% python3 -q
>>> import numpy as np
>>> np.set_printoptions(precision=2, suppress=True, linewidth=100, floatmode="fixed")
>>> W0 = np.load("sample8.npy")
>>> W0
array([[0, 1, 4],
       [0, 0, 4],
       [0, 0, 0]])
>>> [round(float(x), 2) for x in np.linalg.svd(W0, compute_uv=False)[:3]]
[5.7, 0.7, 0.0]
>>> np.argsort(-np.linalg.norm(W0, axis=0).round(6), kind="stable")[:3]
array([2, 1, 0])
>>> np.linalg.lstsq(W0[:-1].T, W0[-1])[2]
np.int32(2)
>>> U, sig, Vh = np.linalg.svd(W0)
>>> sig
array([5.70, 0.70, 0.00])
>>> np.argmax(sig[:-1] / (sig[1:] + 1e-6)) + 1
np.int64(2)
>>> A2 = U[:, :2] @ np.diag(sig[:2]) @ Vh[:2]
>>> np.linalg.matrix_rank(W0, rtol=0.05)
np.int64(2)
>>> np.round(np.linalg.norm(W0 - A2, 2), 2), sig[2]
(np.float64(0.0), np.float64(0.0))
>>> A = np.array([[1, 0, 0], [0, 2, 0], [1, 0, 0]])
>>> # triangular, det is the product of the diagonal
>>> np.unique(A.round(6), axis=0).shape
(2, 3)
>>> np.abs(np.diag(np.linalg.qr(A)[1])) > 1e-9
array([ True,  True, False])
>>> np.allclose(A[:-1].T @ np.linalg.lstsq(A[:-1].T, A[-1])[0], A[-1])
True
>>> np.round(np.trace(np.linalg.pinv(A) @ A), 2)
np.float64(2.0)
>>> K = np.array([[2.0, -1.22, 1.63], [1.28, 0.22, -0.92], [1.11, 1.69, 0.87]])
>>> np.linalg.norm(A, axis=0)
array([1.41, 2.00, 0.00])
>>> A.T @ A
array([[2, 0, 0],
       [0, 4, 0],
       [0, 0, 0]])
>>> A[:, 0] @ A[:, 1]
np.int64(0)
>>> Z = np.array([[3, 1, 3]])
>>> rng = np.random.default_rng(933188)
>>> F = rng.normal(size=(15, 1)) @ Z + np.array([-2, 1, 1])
>>> F
array([[-2.75,  0.75,  0.25],
       [-4.05,  0.32, -1.05],
       [-3.64,  0.45, -0.64],
       [-5.92, -0.31, -2.92],
       [-1.65,  1.12,  1.35],
       [ 3.13,  2.71,  6.13],
       [ 2.33,  2.44,  5.33],
       [-0.08,  1.64,  2.92],
       [-3.65,  0.45, -0.65],
       [-4.91,  0.03, -1.91],
       [-2.52,  0.83,  0.48],
       [-3.76,  0.41, -0.76],
       [-0.76,  1.41,  2.24],
       [ 2.16,  2.39,  5.16],
       [-3.73,  0.42, -0.73]])
>>> # looks like rank 2
>>> U, sig, Vh = np.linalg.svd(F)
>>> np.argmax(sig[:-1] / (sig[1:] + 1e-6)) + 1
np.int64(2)
>>> A2 = U[:, :2] @ np.diag(sig[:2]) @ Vh[:2]
>>> np.round(np.linalg.norm(F - A2, 2), 2), round(sig[2], 2)
(np.float64(0.0), np.float64(0.0))
>>> np.linalg.matrix_rank(F, rtol=0.05)
np.int64(2)
>>> d = np.linalg.norm(F[:, None] - F[None], axis=-1)
>>> np.linalg.matrix_rank(d ** 2)
np.int64(3)
>>> d[:5, :5]
array([[0.00, 1.88, 1.29, 4.60, 1.60],
       [1.88, 0.00, 0.59, 2.72, 3.49],
       [1.29, 0.59, 0.00, 3.31, 2.90],
       [4.60, 2.72, 3.31, 0.00, 6.20],
       [1.60, 3.49, 2.90, 6.20, 0.00]])
>>> d.shape
(15, 15)
>>> d.mean(axis=1).argmax()
np.int64(5)
>>> (d + 1e9 * np.eye(15)).round(6).argmin(axis=1)
array([10, 11,  8,  9, 10,  6, 13, 12,  2,  1,  0, 14,  7,  6, 11])
>>> r0 = np.array([0, 4])
>>> np.correlate(F[2], F[3], "full")
array([10.63, -0.21, 23.29, -2.48,  3.80])
>>> np.polyval(r0, F[2])
array([4.00, 4.00, 4.00])
>>> np.cross(F[2, :3], F[3, :3])
array([-1.52, -6.83,  3.79])
>>> cov = np.cov(F, rowvar=False)
>>> np.round(np.linalg.eigvalsh(cov)[::-1], 2) + 0
array([16.30,  0.00,  0.00])
>>> np.corrcoef(F.T)
array([[1.00, 1.00, 1.00],
       [1.00, 1.00, 1.00],
       [1.00, 1.00, 1.00]])
>>> np.polyfit(F[:, 0], F[:, 2], 1)
array([1.00, 3.00])
>>> F.std(axis=0)
array([2.68, 0.89, 2.68])
>>> mat = np.load("x.npy")
>>> mat
array([[0, 0, 1],
       [0, 0, 0],
       [1, 0, 0]])
>>> ev, evecs = np.linalg.eigh(mat)
>>> x0 = np.array([-4, 3, -1])
>>> evecs * np.maximum(ev, 0) @ evecs.T
array([[0.50, 0.00, 0.50],
       [0.00, 0.00, 0.00],
       [0.50, 0.00, 0.50]])
>>> (np.sign(evecs[:, -1].round(6)) == np.sign(evecs[0, -1].round(6))).astype(int)
array([1, 0, 1])
>>> np.linalg.eigvalsh(mat[1:, 1:])
array([0.00, 0.00])
>>> np.round(x0 @ mat @ x0 / (x0 @ x0), 2), ev[0], ev[-1]
(np.float64(0.31), np.float64(-1.0), np.float64(1.0))
>>> U, sig, Vh = np.linalg.svd(K, full_matrices=False)
>>> np.round(Vh @ Vh.T, 2) + 0
array([[1.00, 0.00, 0.00],
       [0.00, 1.00, 0.00],
       [0.00, 0.00, 1.00]])
>>> (sig > 1e-8).sum()
np.int64(3)
>>> round(float(np.sqrt((sig ** 2).sum())), 2), round(np.linalg.norm(K), 2)
(3.94, np.float64(3.94))
>>> X = np.array([[0, 1, 1], [1, 0, 1], [1, 1, 0]])
>>> np.unravel_index(np.abs(X).argmax(), X.shape)
(np.int64(0), np.int64(1))
>>> np.diff(X, axis=0)
array([[ 1, -1,  0],
       [ 0,  1, -1]])
>>> X.sum(axis=1)
array([2, 2, 2])
>>> np.linalg.svd(X, compute_uv=False)
array([2.00, 1.00, 1.00])
>>> X - X[0]
array([[ 0,  0,  0],
       [ 1, -1,  0],
       [ 1,  0, -1]])
>>> np.linalg.matrix_rank(X)
np.int64(3)
>>> X.shape
(3, 3)
>>> X.mean(axis=0)
array([0.67, 0.67, 0.67])
>>> labels = rng.permutation(3)
>>> labels
array([1, 2, 0])
>>> A2 = X[labels][:, labels]
>>> np.diag(A2)
array([0, 0, 0])
>>> np.sort(np.abs(np.linalg.eigvals(A2)))
array([1.00, 1.00, 2.00])
>>> A2
array([[0, 1, 1],
       [1, 0, 1],
       [1, 1, 0]])
>>> E = np.tanh(np.array([[0.4, -0.5],
...     [-1.5, 0.4],
...     [-0.2, -1.2],
...     [1.7, 0.4],
...     [0.4, -0.8],
...     [0.9, -1.9],
...     [0.0, -1.6],
...     [0.4, -0.9],
...     [0.1, 0.8],
...     [-0.2, 1.1],
...     [1.9, 0.1],
...     [-1.2, -0.6],
...     [-2.3, -0.8]]) @ np.array([[-0.7, -1.1, -1.3], [0.2, 0.2, 0.4]]))
>>> E
array([[-0.36, -0.49, -0.62],
       [ 0.81,  0.94,  0.97],
       [-0.10, -0.02, -0.22],
       [-0.80, -0.95, -0.97],
       [-0.41, -0.54, -0.69],
       [-0.77, -0.88, -0.96],
       [-0.31, -0.31, -0.56],
       [-0.43, -0.55, -0.71],
       [ 0.09,  0.05,  0.19],
       [ 0.35,  0.41,  0.60],
       [-0.86, -0.97, -0.98],
       [ 0.62,  0.83,  0.87],
       [ 0.90,  0.98,  0.99]])
>>> U, sig, Vh = np.linalg.svd(E)
>>> sig
array([4.28, 0.32, 0.14])
>>> np.argmax(sig[:-1] / (sig[1:] + 1e-6)) + 1
np.int64(1)
>>> A2 = U[:, :1] @ np.diag(sig[:1]) @ Vh[:1]
>>> round(float(np.linalg.norm(E - A2, 2)), 2), np.round(sig[1], 2)
(0.32, np.float64(0.32))
>>> A2
array([[-0.43, -0.50, -0.56],
       [ 0.78,  0.92,  1.01],
       [-0.10, -0.12, -0.13],
       [-0.78, -0.92, -1.01],
       [-0.48, -0.56, -0.62],
       [-0.75, -0.88, -0.97],
       [-0.35, -0.41, -0.45],
       [-0.49, -0.58, -0.64],
       [ 0.10,  0.11,  0.12],
       [ 0.40,  0.47,  0.51],
       [-0.81, -0.95, -1.05],
       [ 0.67,  0.79,  0.87],
       [ 0.82,  0.97,  1.06]])
>>> np.linalg.matrix_rank(E, rtol=0.05)
np.int64(2)
>>> np.linalg.matrix_rank(A2)
np.int64(1)
>>> Z = A2[[8, 11]].astype(float)
>>> for _ in range(4):
...     labels = np.linalg.norm(A2[:, None] - Z, axis=-1).argmin(axis=1)
...     Z = np.array([A2[labels == j].mean(axis=0) for j in range(2)])
... 
>>> labels
array([0, 1, 0, 0, 0, 0, 0, 0, 0, 1, 0, 1, 1])
>>> Z
array([[-0.45, -0.53, -0.59],
       [ 0.67,  0.78,  0.86]])
>>> Z[1] - Z[0]
array([1.12, 1.32, 1.45])
>>> np.abs(Z[1] - Z[0]).argmax()
np.int64(2)
>>> np.unique(Z.round(6), axis=0).shape
(2, 3)
>>> d = np.linalg.norm(E[:, None] - E[None], axis=-1)
>>> d.shape
(13, 13)
>>> d[:5, :5]
array([[0.00, 2.44, 0.67, 0.72, 0.10],
       [2.44, 0.00, 1.78, 3.15, 2.53],
       [0.67, 1.78, 0.00, 1.38, 0.77],
       [0.72, 3.15, 1.38, 0.00, 0.63],
       [0.10, 2.53, 0.77, 0.63, 0.00]])
>>> np.linalg.norm(E, axis=1)
array([0.87, 1.58, 0.24, 1.57, 0.96, 1.51, 0.71, 0.99, 0.21, 0.81, 1.63, 1.35, 1.66])
>>> (d + 1e9 * np.eye(13)).round(6).argmin(axis=1)
array([ 4, 12,  8, 10,  7,  3,  0,  4,  2, 11,  3,  1,  1])
>>> np.unravel_index(d.round(6).argmax(), d.shape)
(np.int64(10), np.int64(12))
>>> np.flatnonzero(d[2] < d.mean() / 2)
array([2, 6, 8])
>>> np.linalg.matrix_rank(d ** 2)
np.int64(5)
>>> q, R = np.linalg.qr(E)
>>> np.trace(q @ q.T)
np.float64(3.0)
>>> R
array([[2.13, 2.49, 2.72],
       [0.00, 0.21, 0.15],
       [0.00, 0.00, 0.41]])
>>> q @ R
array([[-0.36, -0.49, -0.62],
       [ 0.81,  0.94,  0.97],
       [-0.10, -0.02, -0.22],
       [-0.80, -0.95, -0.97],
       [-0.41, -0.54, -0.69],
       [-0.77, -0.88, -0.96],
       [-0.31, -0.31, -0.56],
       [-0.43, -0.55, -0.71],
       [ 0.09,  0.05,  0.19],
       [ 0.35,  0.41,  0.60],
       [-0.86, -0.97, -0.98],
       [ 0.62,  0.83,  0.87],
       [ 0.90,  0.98,  0.99]])
>>> round(abs(R[0, 0]), 2), round(np.linalg.norm(E[:, 0]), 2)
(np.float64(2.13), np.float64(2.13))
>>> np.abs(np.diag(R))
array([2.13, 0.21, 0.41])
>>> m1 = np.load("m.npy")
>>> m1
array([[-0.12,  0.12,  0.24],
       [ 0.02,  0.02,  0.69],
       [ 0.52, -0.44,  0.85],
       [ 0.01, -0.02, -0.24],
       [ 0.58, -0.57, -0.72],
       [-0.87,  0.82, -0.91],
       [-0.11,  0.04, -0.87],
       [-0.20,  0.10, -0.95],
       [ 0.26, -0.18,  0.89],
       [ 0.50, -0.44,  0.58],
       [ 0.81, -0.79, -0.74],
       [ 0.22, -0.14,  0.87],
       [-0.56,  0.42, -0.99]])
>>> U, sig, Vh = np.linalg.svd(m1)
>>> sig
array([2.98, 1.97, 0.06])
>>> np.argmax(sig[:-1] / (sig[1:] + 1e-6)) + 1
np.int64(2)
>>> A2 = U[:, :2] @ np.diag(sig[:2]) @ Vh[:2]
>>> round(np.linalg.norm(m1 - A2) / np.linalg.norm(m1), 2)
np.float64(0.02)
>>> A2
array([[-0.12,  0.12,  0.24],
       [ 0.02,  0.02,  0.69],
       [ 0.52, -0.44,  0.85],
       [ 0.01, -0.02, -0.24],
       [ 0.57, -0.58, -0.72],
       [-0.90,  0.79, -0.91],
       [-0.11,  0.04, -0.87],
       [-0.19,  0.11, -0.95],
       [ 0.26, -0.18,  0.89],
       [ 0.50, -0.44,  0.58],
       [ 0.80, -0.80, -0.74],
       [ 0.21, -0.15,  0.87],
       [-0.54,  0.44, -0.99]])
>>> cen = m1 - m1.mean(axis=0)
>>> U, sig, Vh = np.linalg.svd(cen, full_matrices=False)
>>> Vh[0] * np.sign(Vh[0, np.abs(Vh[0]).argmax()])
array([ 0.38, -0.30,  0.87])
>>> (np.sign(U[:, 0]) == np.sign(U[0, 0])).astype(int)
array([1, 1, 1, 0, 0, 0, 0, 0, 1, 1, 0, 1, 0])
>>> np.abs(Vh[-1])
array([0.68, 0.73, 0.05])
>>> np.searchsorted(np.cumsum(sig ** 2) / (sig ** 2).sum(), 0.9) + 1
np.int64(2)
